% python3 -q
>>> import numpy as np
>>> np.set_printoptions(precision=2, suppress=True, linewidth=100)
>>> rnd = lambda a: np.round(a, 2) + 0
>>> mat = np.array([[4.0, 3.0, 2.0, 2.0, 2.0],
...     [3.0, 12.0, 6.0, 6.0, 6.0],
...     [2.0, 6.0, 7.0, 4.0, 4.0],
...     [2.0, 6.0, 4.0, 7.0, 4.0],
...     [2.0, 6.0, 4.0, 4.0, 7.0]])
>>> vec = np.array([3, 2, 1, 2, -2])
>>> target = mat @ vec
>>> target
array([20., 39., 25., 28., 16.])
>>> rnd(np.linalg.solve(mat, 3 * target))
array([ 9.,  6.,  3.,  6., -6.])
>>> rnd(np.linalg.solve(mat, target))
array([ 3.,  2.,  1.,  2., -2.])
>>> rnd(np.linalg.solve(mat, mat[:, 3]))
array([0., 0., 0., 1., 0.])
>>> vals, evecs = np.linalg.eig(mat)
>>> rnd(np.prod(vals))
np.float64(2025.0)
>>> rnd(np.sort(np.linalg.eigvals(np.linalg.inv(mat))))
array([0.04, 0.33, 0.33, 0.33, 0.33])
>>> r0, v = mat[4], mat[0]
>>> r0 @ r0
np.float64(121.0)
>>> p = (r0 @ v) / (r0 @ r0) * r0
>>> print(rnd(np.linalg.norm(r0 + v) ** 2 + np.linalg.norm(r0 - v) ** 2))
316.0
>>> rnd(p)
array([0.93, 2.78, 1.85, 1.85, 3.24])
>>> np.outer(r0, v)
array([[ 8.,  6.,  4.,  4.,  4.],
       [24., 18., 12., 12., 12.],
       [16., 12.,  8.,  8.,  8.],
       [16., 12.,  8.,  8.,  8.],
       [28., 21., 14., 14., 14.]])
>>> rnd(v - p)
array([ 3.07,  0.22,  0.15,  0.15, -1.24])
>>> np.linalg.matrix_rank(np.outer(r0, v))
np.int64(1)
>>> q = mat.astype(float).copy()
>>> for j in range(5):
...     q[:, j] -= q[:, :j] @ (q[:, :j].T @ q[:, j])
...     q[:, j] /= np.linalg.norm(q[:, j])
... 
>>> rnd(q.T @ q)
array([[1., 0., 0., 0., 0.],
       [0., 1., 0., 0., 0.],
       [0., 0., 1., 0., 0.],
       [0., 0., 0., 1., 0.],
       [0., 0., 0., 0., 1.]])
>>> rnd(q.T @ mat)
array([[ 6.08, 13.81,  9.21,  9.21,  9.21],
       [ 0.  ,  8.38,  4.87,  4.87,  4.87],
       [ 0.  ,  0.  ,  3.53,  0.99,  0.99],
       [ 0.  ,  0.  ,  0.  ,  3.39,  0.74],
       [ 0.  ,  0.  ,  0.  ,  0.  ,  3.31]])
